In [1]: import numpy as np

In [2]: np.set_printoptions(suppress=True, linewidth=160)

In [3]: rd = lambda a: np.round(a, 3) + 0

In [4]: data = np.loadtxt("a.csv", delimiter=",")

In [5]: data
Out[5]: 
array([[-6.,  1., -6.,  1., -6.,  1.],
       [ 4.,  1.,  4.,  1.,  4.,  1.],
       [ 2., -8.,  2., -8.,  2., -8.],
       [-6.,  1., -6.,  1., -6.,  1.],
       [ 4.,  1.,  4.,  1.,  4.,  1.],
       [ 2., -8.,  2., -8.,  2., -8.]])

In [6]: # rank 2

In [7]: rk = np.linalg.matrix_rank(data)

In [8]: rk
Out[8]: np.int64(2)

In [9]: ns = np.linalg.svd(data)[2][rk:].T

In [10]: [int(np.linalg.matrix_rank(data[:i])) for i in range(1, len(data) + 1)]
Out[10]: [1, 2, 2, 2, 2, 2]

In [11]: rd(data @ ns)
Out[11]: 
array([[0., 0., 0., 0.],
       [0., 0., 0., 0.],
       [0., 0., 0., 0.],
       [0., 0., 0., 0.],
       [0., 0., 0., 0.],
       [0., 0., 0., 0.]])

In [12]: np.allclose(data @ ns, 0)
Out[12]: True

In [13]: ns.shape
Out[13]: (6, 4)

In [14]: X = np.load("m.npy")

In [15]: rd(X)
Out[15]: 
array([[ 1.   ,  0.   ,  0.   ,  0.   ,  0.   ,  0.   ,  0.   ],
       [ 0.   ,  1.   ,  0.   ,  0.   ,  0.   ,  0.   ,  0.   ],
       [ 0.   ,  0.   ,  1.   ,  0.   ,  0.   ,  0.   ,  0.   ],
       [ 0.   ,  0.   ,  0.   ,  1.   ,  0.   ,  0.   ,  0.   ],
       [ 0.   ,  0.   ,  0.   ,  0.   ,  1.   ,  0.   ,  0.   ],
       [ 0.   ,  0.   ,  0.   ,  0.   ,  0.   ,  0.309, -0.951],
       [ 0.   ,  0.   ,  0.   ,  0.   ,  0.   ,  0.951,  0.309]])

In [16]: (X != 0).astype(int)
Out[16]: 
array([[1, 0, 0, 0, 0, 0, 0],
       [0, 1, 0, 0, 0, 0, 0],
       [0, 0, 1, 0, 0, 0, 0],
       [0, 0, 0, 1, 0, 0, 0],
       [0, 0, 0, 0, 1, 0, 0],
       [0, 0, 0, 0, 0, 1, 1],
       [0, 0, 0, 0, 0, 1, 1]])

In [17]: rd(np.sort(np.linalg.eigvals(X).real))
Out[17]: array([0.309, 0.309, 1.   , 1.   , 1.   , 1.   , 1.   ])

In [18]: rd(np.linalg.det(X))
Out[18]: np.float64(1.0)

In [19]: O, vecs = np.linalg.qr(X[:, :6])[0], np.linalg.qr(X[:, 6:])[0]

In [20]: sv = np.linalg.svd(O.T @ vecs, compute_uv=False)

In [21]: (sv > 0.9).sum()
Out[21]: np.int64(0)

In [22]: x = np.array([0, 0, 1, 3, -3, 3, 2])

In [23]: X.T @ (X @ x)
Out[23]: array([ 0.,  0.,  1.,  3., -3.,  3.,  2.])

In [24]: 7 - np.linalg.matrix_rank(X - np.eye(7), tol=1e-8)
Out[24]: np.int64(5)

In [25]: rd(np.linalg.det(X))
Out[25]: np.float64(1.0)

In [26]: rd(np.linalg.inv(X))
Out[26]: 
array([[ 1.   ,  0.   ,  0.   ,  0.   ,  0.   ,  0.   ,  0.   ],
       [ 0.   ,  1.   ,  0.   ,  0.   ,  0.   ,  0.   ,  0.   ],
       [ 0.   ,  0.   ,  1.   ,  0.   ,  0.   ,  0.   ,  0.   ],
       [ 0.   ,  0.   ,  0.   ,  1.   ,  0.   ,  0.   ,  0.   ],
       [ 0.   ,  0.   ,  0.   ,  0.   ,  1.   ,  0.   ,  0.   ],
       [ 0.   ,  0.   ,  0.   ,  0.   ,  0.   ,  0.309,  0.951],
       [ 0.   ,  0.   ,  0.   ,  0.   ,  0.   , -0.951,  0.309]])

In [27]: rd(np.linalg.norm(x)), rd(np.linalg.norm(X @ x))
Out[27]: (np.float64(5.657), np.float64(5.657))
